$ python -q
>>> import numpy as np
>>> np.set_printoptions(suppress=True, linewidth=200)
>>> tidy = lambda a: np.round(a, 2) + 0
>>> J = np.load("data.npy")
>>> J
array([[-0.19, -0.5 , -0.22,  0.17],
       [-4.88,  4.83,  9.99, -5.16],
       [-2.42,  2.35,  3.74, -1.63]])
>>> U, sigma, Vh = np.linalg.svd(J)
>>> tidy(sigma)
array([14.18,  0.75,  0.49])
>>> np.argmax(sigma[:-1] / (sigma[1:] + 1e-6)) + 1
np.int64(1)
>>> B = U[:, :1] @ np.diag(sigma[:1]) @ Vh[:1]
>>> np.linalg.matrix_rank(J, rtol=0.05)
np.int64(2)
>>> tidy(np.abs(J - B).max())
np.float64(0.41)
>>> tidy(np.linalg.norm(J - B, 2)), tidy(sigma[1])
(np.float64(0.75), np.float64(0.75))
>>> np.linalg.matrix_rank(B)
np.int64(1)
>>> tidy(B)
array([[ 0.13, -0.13, -0.26,  0.13],
       [-5.04,  4.98,  9.91, -5.01],
       [-2.01,  1.99,  3.95, -2.  ]])
>>> rng = np.random.default_rng(804)
>>> K = np.eye(6, dtype=int)[rng.permutation(6)] * np.array([0, 0, 0, 2, 0, 2])
>>> K
array([[0, 0, 0, 0, 0, 0],
       [0, 0, 0, 0, 0, 2],
       [0, 0, 0, 2, 0, 0],
       [0, 0, 0, 0, 0, 0],
       [0, 0, 0, 0, 0, 0],
       [0, 0, 0, 0, 0, 0]])
>>> # splits into 4 blocks
>>> u, g = J[2], J[0]
>>> tidy(u @ g)
np.float64(-1.82)
>>> tidy(u @ u)
np.float64(28.02)
>>> p = (u @ g) / (u @ u) * u
>>> np.linalg.matrix_rank(np.outer(u, g))
np.int64(1)
>>> tidy(p)
array([ 0.16, -0.15, -0.24,  0.11])
>>> tidy(np.linalg.norm(u + g) ** 2 + np.linalg.norm(u - g) ** 2)
np.float64(56.77)
>>> K[:, 5] @ K[:, 3]
np.int64(0)
>>> K.T @ K
array([[0, 0, 0, 0, 0, 0],
       [0, 0, 0, 0, 0, 0],
       [0, 0, 0, 0, 0, 0],
       [0, 0, 0, 4, 0, 0],
       [0, 0, 0, 0, 0, 0],
       [0, 0, 0, 0, 0, 4]])
>>> tidy(np.linalg.svd(K, compute_uv=False))
array([2., 2., 0., 0., 0., 0.])
>>> tidy(K @ np.linalg.pinv(K) @ K)
array([[0., 0., 0., 0., 0., 0.],
       [0., 0., 0., 0., 0., 2.],
       [0., 0., 0., 2., 0., 0.],
       [0., 0., 0., 0., 0., 0.],
       [0., 0., 0., 0., 0., 0.],
       [0., 0., 0., 0., 0., 0.]])
>>> [int(np.linalg.matrix_rank(np.linalg.matrix_power(K, p))) for p in range(1, 7)]
[2, 0, 0, 0, 0, 0]
>>> X = np.load("out8.npy")
>>> X
array([[3, 3, 2, 3, 3, 2, 2],
       [1, 1, 1, 0, 3, 0, 3],
       [2, 0, 3, 1, 2, 3, 3],
       [0, 1, 3, 3, 3, 1, 1],
       [2, 3, 3, 3, 3, 3, 2]])
>>> u, g = X[1], X[4]
>>> u @ u
np.int64(21)
>>> u @ g
np.int64(23)
>>> p = (u @ g) / (u @ u) * u
>>> np.linalg.matrix_rank(np.outer(u, g))
np.int64(1)
>>> np.outer(u, g)
array([[2, 3, 3, 3, 3, 3, 2],
       [2, 3, 3, 3, 3, 3, 2],
       [2, 3, 3, 3, 3, 3, 2],
       [0, 0, 0, 0, 0, 0, 0],
       [6, 9, 9, 9, 9, 9, 6],
       [0, 0, 0, 0, 0, 0, 0],
       [6, 9, 9, 9, 9, 9, 6]])
>>> tidy(np.linalg.norm(u + g) ** 2 + np.linalg.norm(u - g) ** 2)
np.float64(148.0)
>>> E = np.array([[1, -1, 1, -1, 1, -1, 1, -1],
...     [1, -1, -1, 1, -1, 1, 1, -1],
...     [1, 1, 1, 1, -1, -1, -1, -1],
...     [1, -1, -1, 1, 1, -1, -1, 1],
...     [1, 1, -1, -1, 1, 1, -1, -1]])
>>> E
array([[ 1, -1,  1, -1,  1, -1,  1, -1],
       [ 1, -1, -1,  1, -1,  1,  1, -1],
       [ 1,  1,  1,  1, -1, -1, -1, -1],
       [ 1, -1, -1,  1,  1, -1, -1,  1],
       [ 1,  1, -1, -1,  1,  1, -1, -1]])
>>> def softmax(z):
...     e = np.exp(z - z.max(axis=-1, keepdims=True))
...     return e / e.sum(axis=-1, keepdims=True)
... 
>>> tidy(softmax(X[4]))
array([0.06, 0.17, 0.17, 0.17, 0.17, 0.17, 0.06])
>>> tidy(softmax(10 * X[4]))
array([0. , 0.2, 0.2, 0.2, 0.2, 0.2, 0. ])
>>> tidy(softmax(X).sum(axis=1))
array([1., 1., 1., 1., 1.])
>>> tidy(softmax(X[4] + 4))
array([0.06, 0.17, 0.17, 0.17, 0.17, 0.17, 0.06])
>>> att = X @ X.T / np.sqrt(7)
>>> tidy(softmax(att + np.triu(np.full(att.shape, -np.inf), 1)))
array([[1.  , 0.  , 0.  , 0.  , 0.  ],
       [0.68, 0.32, 0.  , 0.  , 0.  ],
       [0.24, 0.  , 0.76, 0.  , 0.  ],
       [0.57, 0.  , 0.04, 0.39, 0.  ],
       [0.18, 0.  , 0.  , 0.  , 0.82]])
>>> tidy(softmax(att))
array([[0.41, 0.  , 0.  , 0.  , 0.59],
       [0.35, 0.16, 0.11, 0.02, 0.35],
       [0.12, 0.  , 0.36, 0.  , 0.52],
       [0.16, 0.  , 0.01, 0.11, 0.72],
       [0.18, 0.  , 0.  , 0.  , 0.82]])
>>> softmax(att).round(6).argmax(axis=1)
array([4, 0, 4, 4, 4])
>>> B = E / np.sqrt((E ** 2).mean(axis=1, keepdims=True))
>>> B[0]
array([ 1., -1.,  1., -1.,  1., -1.,  1., -1.])
>>> np.linalg.matrix_rank(B) == np.linalg.matrix_rank(E)
np.True_
>>> np.linalg.matrix_rank(E - E.mean(axis=1, keepdims=True))
np.int64(5)
